>>> import numpy as np
>>> from numpy import linalg as LA
>>> np.set_printoptions(suppress=True, linewidth=100)
>>> rnd = lambda a: np.round(a, 2) + 0
>>> m1 = np.minimum.outer(np.arange(1, 8), np.arange(1, 8)) * 4
>>> m1
array([[ 4,  4,  4,  4,  4,  4,  4],
       [ 4,  8,  8,  8,  8,  8,  8],
       [ 4,  8, 12, 12, 12, 12, 12],
       [ 4,  8, 12, 16, 16, 16, 16],
       [ 4,  8, 12, 16, 20, 20, 20],
       [ 4,  8, 12, 16, 20, 24, 24],
       [ 4,  8, 12, 16, 20, 24, 28]])
>>> rng = np.random.default_rng(3648)
>>> z = rng.permutation(7)
>>> other = m1[:, z] * rng.choice([-1, 1], 7)
>>> other
array([[  4,   4,  -4,  -4,  -4,   4,   4],
       [  8,   8,  -8,  -8,  -8,   8,   4],
       [ 12,  12,  -8, -12, -12,  12,   4],
       [ 16,  16,  -8, -16, -12,  16,   4],
       [ 20,  16,  -8, -20, -12,  20,   4],
       [ 20,  16,  -8, -24, -12,  24,   4],
       [ 20,  16,  -8, -28, -12,  24,   4]])
>>> Uu, _, VT = LA.svd(m1.T @ other)
>>> z
array([4, 3, 1, 6, 2, 5, 0])
>>> low = LA.cholesky(m1)
>>> LA.eigvalsh(m1).min() > 0
np.True_
>>> np.prod(np.diag(low)) ** 2, rnd(LA.det(m1))
(np.float64(16384.0), np.float64(16384.0))
>>> low @ low.T
array([[ 4.,  4.,  4.,  4.,  4.,  4.,  4.],
       [ 4.,  8.,  8.,  8.,  8.,  8.,  8.],
       [ 4.,  8., 12., 12., 12., 12., 12.],
       [ 4.,  8., 12., 16., 16., 16., 16.],
       [ 4.,  8., 12., 16., 20., 20., 20.],
       [ 4.,  8., 12., 16., 20., 24., 24.],
       [ 4.,  8., 12., 16., 20., 24., 28.]])
>>> np.diag(low) ** 2
array([4., 4., 4., 4., 4., 4., 4.])
>>> x = np.ones(7)
>>> for _ in range(5):
...     x = m1 @ x
...     x /= LA.norm(x)
...     print(round(x @ m1 @ x, 2))
... 
91.41
91.52
91.52
91.52
91.52
>>> rnd(x)
array([0.11, 0.21, 0.3 , 0.38, 0.45, 0.49, 0.51])
>>> rnd(LA.eigvalsh(m1)[-1])
np.float64(91.52)
>>> np.allclose(m1 @ m1.T, m1.T @ m1)
True
>>> np.allclose(m1, m1.T)
True
>>> rnd(LA.det(m1))
np.float64(16384.0)
>>> rnd(np.abs(LA.eigvals(m1)).max())
np.float64(91.52)
>>> F = np.triu(rng.random((6, 6)) < 0.4, 1).astype(int)
>>> F = F + F.T
>>> F
array([[0, 1, 0, 0, 0, 0],
       [1, 0, 0, 0, 0, 0],
       [0, 0, 0, 0, 0, 1],
       [0, 0, 0, 0, 0, 0],
       [0, 0, 0, 0, 0, 0],
       [0, 0, 1, 0, 0, 0]])
>>> # row 4 repeats row 3
>>> np.unique(F.round(6), axis=0).shape
(5, 6)
>>> np.abs(np.diag(LA.qr(F)[1])) > 1e-9
array([ True,  True,  True, False, False,  True])
>>> LA.lstsq(F[:-1].T, F[-1])[2]
np.int32(3)
>>> F @ F
array([[1, 0, 0, 0, 0, 0],
       [0, 1, 0, 0, 0, 0],
       [0, 0, 1, 0, 0, 0],
       [0, 0, 0, 0, 0, 0],
       [0, 0, 0, 0, 0, 0],
       [0, 0, 0, 0, 0, 1]])
>>> np.trace(F @ F @ F) // 6
np.int64(0)
>>> low = np.diag(F.sum(axis=1)) - F
>>> low @ np.ones(6)
array([0., 0., 0., 0., 0., 0.])
>>> LA.matrix_rank(low)
np.int64(2)
